In [1]: import numpy as np

In [2]: np.set_printoptions(precision=3, suppress=True, linewidth=140, floatmode="fixed")

In [3]: def rd(a):
   ...:     return np.round(a, 3) + 0
   ...: 

In [4]: mat = np.load("out14.npy")

In [5]: print(mat)
[[ 3  4]
 [ 5  6]
 [ 7  8]
 [ 9 10]]

In [6]: B = np.c_[mat[:, :1] @ np.array([[4]]), np.array([2, 2, 1, 3])]

In [7]: print(B)
[[12  2]
 [20  2]
 [28  1]
 [36  3]]

In [8]: print(np.linalg.matrix_rank(np.c_[mat, B]))
3

In [9]: print(rd(np.linalg.norm(B - mat @ np.linalg.lstsq(mat, B)[0], axis=0)))
[0.000 1.342]

In [10]: def softmax(z):
    ...:     e = np.exp(z - z.max(axis=-1, keepdims=True))
    ...:     return e / e.sum(axis=-1, keepdims=True)
    ...: 

In [11]: print(softmax(mat).sum(axis=1))
[1.000 1.000 1.000 1.000]

In [12]: scores = mat @ mat.T / np.sqrt(2)

In [13]: print(rd(softmax(scores + np.triu(np.full(scores.shape, -np.inf), 1))))
[[1.000 0.000 0.000 0.000]
 [0.000 1.000 0.000 0.000]
 [0.000 0.000 1.000 0.000]
 [0.000 0.000 0.000 1.000]]

In [14]: print(softmax(scores).round(6).argmax(axis=1))
[3 3 3 3]

In [15]: print(rd(softmax(scores)))
[[0.000 0.000 0.000 1.000]
 [0.000 0.000 0.000 1.000]
 [0.000 0.000 0.000 1.000]
 [0.000 0.000 0.000 1.000]]

In [16]: theta = np.radians(180)

In [17]: Rm = np.eye(2)

In [18]: Rm[0, 0] = Rm[1, 1] = np.cos(theta)

In [19]: Rm[0, 1], Rm[1, 0] = -np.sin(theta), np.sin(theta)

In [20]: print(rd(Rm))
[[-1.000  0.000]
 [ 0.000 -1.000]]

In [21]: B = mat @ Rm.T

In [22]: print(np.abs(B - mat).max(axis=0))
[18.000 20.000]

In [23]: print(rd(B))
[[ -3.000  -4.000]
 [ -5.000  -6.000]
 [ -7.000  -8.000]
 [ -9.000 -10.000]]

In [24]: print(rd(np.linalg.svd(mat, compute_uv=False)), rd(np.linalg.svd(B, compute_uv=False)))
[19.488  0.459] [19.488  0.459]

In [25]: M = np.loadtxt("dump.csv", delimiter=",")

In [26]: print(rd(M))
[[ 2.442  1.378 -1.068]
 [ 2.723  1.194  0.400]
 [-0.288  0.499 -2.944]
 [-2.529 -1.372  0.849]
 [-2.190 -0.607 -1.958]
 [ 2.696  1.118  0.692]
 [-1.317 -0.038 -2.695]
 [-0.157  0.561 -2.943]
 [-0.146 -0.697  2.914]
 [ 0.430  0.817 -2.854]
 [ 2.531  0.902  1.334]
 [ 0.798  0.963 -2.727]
 [-0.379  0.456 -2.941]
 [-2.604 -1.356  0.614]
 [-2.694 -1.306  0.187]]

In [27]: # null space of dimension 1

In [28]: Uu, sv, VT = np.linalg.svd(M)

In [29]: evecs = VT[:(sv > 1e-8).sum()]

In [30]: rng = np.random.default_rng(69589)

In [31]: x0 = M[10] + -2 * M[7] + rng.integers(2) * np.eye(3)[2]

In [32]: print(rd(x0))
[ 2.845 -0.219  8.220]

In [33]: print(rd(np.diag(evecs.T @ evecs)))
[0.826 0.211 0.963]

In [34]: print(np.linalg.matrix_rank(np.vstack([M, x0])))
3

In [35]: K = np.load("w.npy")

In [36]: print(K)
[[ 0  5  3]
 [-5  0  2]
 [-3 -2  0]]

In [37]: print(rd(np.trace(np.linalg.pinv(K) @ K)))
2.0

In [38]: print(rd(K @ np.linalg.pinv(K) @ K))
[[ 0.000  5.000  3.000]
 [-5.000  0.000  2.000]
 [-3.000 -2.000  0.000]]

In [39]: print(np.unique(K.round(6), axis=0).shape)
(3, 3)

In [40]: r0 = np.array([-3, 1, 3])

In [41]: print(np.polyval(r0, K[0]))
[  3 -67 -21]

In [42]: print(np.cross(K[0, :3], K[1, :3]))
[ 10 -15  25]

In [43]: print(np.correlate(K[0], K[1], "full"))
[  0  10   6 -25 -15]

In [44]: print(np.array([np.convolve(row, r0, "same") for row in K]))
[[-15  -4  18]
 [ -5 -21   2]
 [  3 -11  -6]]

In [45]: arr = np.eye(4, dtype=int)[rng.permutation(4)]

In [46]: print(arr)
[[0 1 0 0]
 [0 0 1 0]
 [0 0 0 1]
 [1 0 0 0]]

In [47]: # a transition matrix

In [48]: x0 = np.array([-2, 1, 2])

In [49]: print(K @ np.ones(3))
[ 8.000 -3.000 -5.000]

In [50]: print(np.linalg.matrix_power(arr, 100))
[[1 0 0 0]
 [0 1 0 0]
 [0 0 1 0]
 [0 0 0 1]]

In [51]: print(rd(np.sort(np.abs(np.linalg.eigvals(arr)))[::-1]))
[1.000 1.000 1.000 1.000]

In [52]: print(np.linalg.matrix_power(arr, 2))
[[0 0 1 0]
 [0 0 0 1]
 [1 0 0 0]
 [0 1 0 0]]

In [53]: print(arr.sum(axis=1))
[1 1 1 1]

In [54]: p = np.eye(4)[2]

In [55]: for _ in range(3):
    ...:     p = p @ arr
    ...:     print(p.round(3))
    ...: 
[0.000 0.000 0.000 1.000]
[1.000 0.000 0.000 0.000]
[0.000 1.000 0.000 0.000]

In [56]: print(arr @ (-1.0) ** np.arange(4))
[-1.000  1.000 -1.000  1.000]

In [57]: print(arr @ np.ones(4))
[1.000 1.000 1.000 1.000]

In [58]: print((arr @ arr)[0])
[0 0 1 0]

In [59]: B = np.array([[2, 0, 2, 2], [1, -2, 2, 0], [0, 2, -1, -2]])

In [60]: data = B.T @ B

In [61]: print(data)
[[ 5 -2  6  4]
 [-2  8 -6 -4]
 [ 6 -6  9  6]
 [ 4 -4  6  8]]

In [62]: Uu, sv, VT = np.linalg.svd(data)

In [63]: print(rd(sv))
[22.117  4.883  3.000  0.000]

In [64]: B = Uu[:, :3] @ np.diag(sv[:3]) @ VT[:3]

In [65]: print(np.linalg.matrix_rank(B))
3

In [66]: print(rd(np.abs(data - B).max()))
0.0

In [67]: print(rd(np.sort(np.abs(np.linalg.eigvals(data)))))
[ 0.000  3.000  4.883 22.117]

In [68]: print((data + data.T) / 2)
[[ 5.000 -2.000  6.000  4.000]
 [-2.000  8.000 -6.000 -4.000]
 [ 6.000 -6.000  9.000  6.000]
 [ 4.000 -4.000  6.000  8.000]]

In [69]: print(np.allclose(data, data.T))
True

In [70]: print(np.trace(data))
30

In [71]: print((data - data.T) / 2)
[[0.000 0.000 0.000 0.000]
 [0.000 0.000 0.000 0.000]
 [0.000 0.000 0.000 0.000]
 [0.000 0.000 0.000 0.000]]

In [72]: feats = np.load("run16.npy")

In [73]: print(feats)
[[0.500 0.500 0.000]
 [0.000 1.000 0.000]
 [0.000 0.000 1.000]]

In [74]: hat = np.triu(np.array([[1, -2, -2], [2, -2, 1], [0, 3, 1]]), 1) + np.eye(3)

In [75]: B = hat @ feats @ np.linalg.inv(hat)

In [76]: print(hat @ feats - feats @ hat)
[[ 0.000 -1.000 -1.500]
 [ 0.000  0.000  0.000]
 [ 0.000  0.000  0.000]]

In [77]: print(np.trace(B), np.trace(feats))
2.5 2.5

In [78]: print(rd(np.linalg.det(B)))
0.5

In [79]: B = np.array([[-2, -1], [3, -2]])

In [80]: print(np.einsum("ij->j", mat))
[24 28]

In [81]: B @ mat
ValueError: matmul: Input operand 1 has a mismatch in its core dimension 0, with gufunc signature (n?,k),(k,m?)->(n?,m?) (size 4 is different from 2)


In [82]: print(mat @ B)
[[  6 -11]
 [  8 -17]
 [ 10 -23]
 [ 12 -29]]

In [83]: print(np.einsum("ik,kj->ji", mat, B))
[[  6   8  10  12]
 [-11 -17 -23 -29]]

In [84]: print(np.linalg.matrix_rank(mat @ B))
2

In [85]: print(np.linalg.matrix_rank(np.vstack([mat, B.T])))
2

In [86]: Q, evecs = np.linalg.qr(feats[:, :2])[0], np.linalg.qr(feats[:, 2:])[0]

In [87]: sv = np.linalg.svd(Q.T @ evecs, compute_uv=False)

In [88]: print((sv > 0.9).sum())
0

In [89]: print(np.degrees(np.arccos(sv.clip(0, 1))))
[90.000]

In [90]: print(sv)
[0.000]

In [91]: B = np.linalg.invert(feats)
AttributeError: module 'numpy.linalg' has no attribute 'invert'


In [92]: B = np.linalg.inv(feats)

In [93]: print(rd(np.linalg.cond(feats)))
2.618

In [94]: print(rd(np.linalg.det(feats) * B))
[[ 1.000 -0.500  0.000]
 [ 0.000  0.500  0.000]
 [ 0.000  0.000  0.500]]

In [95]: m1 = np.loadtxt("layer16.csv", delimiter=",")

In [96]: print(m1)
[[ 1.000 -2.000  1.000  0.000]
 [-1.000 -2.000  3.000 -3.000]
 [ 0.000 -1.000 -3.000  3.000]]

In [97]: print(rd(np.linalg.norm(m1, 2)))
6.162

In [98]: print(rd(np.linalg.norm(m1, axis=1)))
[2.449 4.796 4.359]

In [99]: print(m1[2] @ m1[1])
-16.0

In [100]: print(rd(np.linalg.norm(m1[2] - m1[1])))
8.602

In [101]: J = np.load("data.npy")

In [102]: print(J)
[[ 1  1 -1 -1 -1 -1  1  1]
 [ 1 -1 -1  1  1 -1 -1  1]
 [ 1  1  1  1  1  1  1  1]
 [ 1  1  1  1 -1 -1 -1 -1]]

In [103]: Uu, sv, VT = np.linalg.svd(J, full_matrices=False)

In [104]: print(rd(np.cumsum(sv ** 2) / np.sum(sv ** 2)))
[0.250 0.500 0.750 1.000]

In [105]: print(np.allclose(Uu * sv @ VT, J))
True

In [106]: print(rd(sv / sv[0]))
[1.000 1.000 1.000 1.000]
